$ ipython --no-banner

In [1]: import numpy as np

In [2]: from numpy import linalg as LA

In [3]: np.set_printoptions(precision=1, suppress=True, linewidth=120)

In [4]: F = np.load("m.npy")

In [5]: print(F.round(1) + 0)
[[ 1.   0.   0.   0.   0.   0.  -0.1 -0.1  0.  -0.1  0.   0.   0.   0.  -0.1  0. ]
 [ 0.   1.   0.   0.   0.   0.   0.1  0.1  0.   0.1  0.   0.   0.   0.   0.1  0. ]
 [ 0.   0.   1.   0.   0.   0.   0.1  0.1  0.   0.1  0.   0.   0.   0.   0.1  0. ]
 [ 0.   0.   0.   1.   0.   0.  -0.1 -0.1  0.  -0.1  0.   0.   0.   0.  -0.1  0. ]
 [ 0.   0.   0.   0.   1.   0.  -0.1 -0.1  0.  -0.1  0.   0.   0.   0.  -0.1  0. ]
 [ 0.   0.   0.   0.   0.   1.  -0.1 -0.1  0.  -0.1  0.   0.   0.   0.  -0.1  0. ]
 [-0.1  0.1  0.1 -0.1 -0.1 -0.1  0.6 -0.4  0.2 -0.4  0.1 -0.2 -0.1  0.2 -0.4 -0.1]
 [-0.1  0.1  0.1 -0.1 -0.1 -0.1 -0.4  0.6  0.2 -0.4  0.1 -0.2 -0.1  0.2 -0.4 -0.1]
 [ 0.   0.   0.   0.   0.   0.   0.2  0.2  0.9  0.2  0.   0.1  0.  -0.1  0.2  0. ]
 [-0.1  0.1  0.1 -0.1 -0.1 -0.1 -0.4 -0.4  0.2  0.6  0.1 -0.2 -0.1  0.2 -0.4 -0.1]
 [ 0.   0.   0.   0.   0.   0.   0.1  0.1  0.   0.1  1.   0.   0.   0.   0.1  0. ]
 [ 0.   0.   0.   0.   0.   0.  -0.2 -0.2  0.1 -0.2  0.   0.9  0.   0.1 -0.2  0. ]
 [ 0.   0.   0.   0.   0.   0.  -0.1 -0.1  0.  -0.1  0.   0.   1.   0.  -0.1  0. ]
 [ 0.   0.   0.   0.   0.   0.   0.2  0.2 -0.1  0.2  0.   0.1  0.   0.9  0.2  0. ]
 [-0.1  0.1  0.1 -0.1 -0.1 -0.1 -0.4 -0.4  0.2 -0.4  0.1 -0.2 -0.1  0.2  0.6 -0.1]
 [ 0.   0.   0.   0.   0.   0.  -0.1 -0.1  0.  -0.1  0.   0.   0.   0.  -0.1  1. ]]

In [6]: vals, V = LA.eigh(F)

In [7]: print(LA.eigvalsh(F + 5 * np.eye(16)))
[4. 6. 6. 6. 6. 6. 6. 6. 6. 6. 6. 6. 6. 6. 6. 6.]

In [8]: print(vals.sum(), np.trace(F))
14.0 14.0

In [9]: print(np.unique(vals.round(6) + 0, return_counts=True)[1])
[ 1 15]

In [10]: print(LA.svd(F, compute_uv=False))
[1. 1. 1. 1. 1. 1. 1. 1. 1. 1. 1. 1. 1. 1. 1. 1.]

In [11]: print((vals > 1e-8).sum(), (vals < -1e-8).sum())
15 1
